In [1]: import numpy as np

In [2]: from numpy import linalg as LA

In [3]: np.set_printoptions(suppress=True, linewidth=200)

In [4]: mat = np.loadtxt("arr.csv", delimiter=",")

In [5]: mat
Out[5]: 
array([[-14.,  17.,  -6.,  -3.],
       [  0.,   0.,   0.,   0.],
       [-12.,   5.,  -8.,   5.],
       [ -7.,   2.,  -4.,   4.]])

In [6]: LA.cond(mat) > 100
Out[6]: np.True_

In [7]: round(float(LA.norm(mat, 2) / LA.norm(mat)), 2)
Out[7]: 0.94

In [8]: [round(float(x), 2) for x in LA.svd(mat, compute_uv=False)[:3]]
Out[8]: [27.74, 10.16, 0.78]

In [9]: arr = np.load("dump.npy")

In [10]: arr
Out[10]: 
array([[1. , 0. , 0. , 0. ],
       [0.5, 0.5, 0. , 0. ],
       [0. , 0. , 0.5, 0.5],
       [0. , 0.5, 0. , 0.5]])

In [11]: # a transition matrix

In [12]: proj = np.triu(np.array([[-3, 3, -1, 2], [3, -2, 1, -2], [-1, 3, -2, 1], [2, 1, 0, 0]]), 1) + np.eye(4)

In [13]: Y = proj @ arr @ LA.inv(proj)

In [14]: proj @ arr - arr @ proj
Out[14]: 
array([[ 1.5, -0.5,  0.5, -1.5],
       [ 0. , -2.5,  0.5, -0.5],
       [ 0. ,  0.5,  0. ,  0. ],
       [ 0. ,  0. , -0.5,  1. ]])

In [15]: rng = np.random.default_rng(315)

In [16]: E = (rng.random((4, 4)) < 0.3) + np.eye(4)

In [17]: E /= E.sum(axis=1, keepdims=True)

In [18]: E.round(2)
Out[18]: 
array([[1.  , 0.  , 0.  , 0.  ],
       [0.  , 0.5 , 0.5 , 0.  ],
       [0.  , 0.33, 0.67, 0.  ],
       [0.  , 0.5 , 0.  , 0.5 ]])

In [19]: # 2 blocks once reordered

In [20]: r0 = np.array([-2, 0, 2])

In [21]: np.cross(E[0, :3], E[1, :3])
Out[21]: array([ 0. , -0.5,  0.5])

In [22]: np.correlate(E[0], E[1], "full")
Out[22]: array([0. , 0.5, 0.5, 0. , 0. , 0. , 0. ])

In [23]: r0, g = E[3], E[2]

In [24]: r0 @ r0
Out[24]: np.float64(0.5)

In [25]: np.round(r0 @ g, 2)
Out[25]: np.float64(0.17)

In [26]: p = (r0 @ g) / (r0 @ r0) * r0

In [27]: np.round(np.outer(r0, g), 2)
Out[27]: 
array([[0.  , 0.  , 0.  , 0.  ],
       [0.  , 0.17, 0.33, 0.  ],
       [0.  , 0.  , 0.  , 0.  ],
       [0.  , 0.17, 0.33, 0.  ]])

In [28]: (g - p) @ r0
Out[28]: np.float64(0.0)
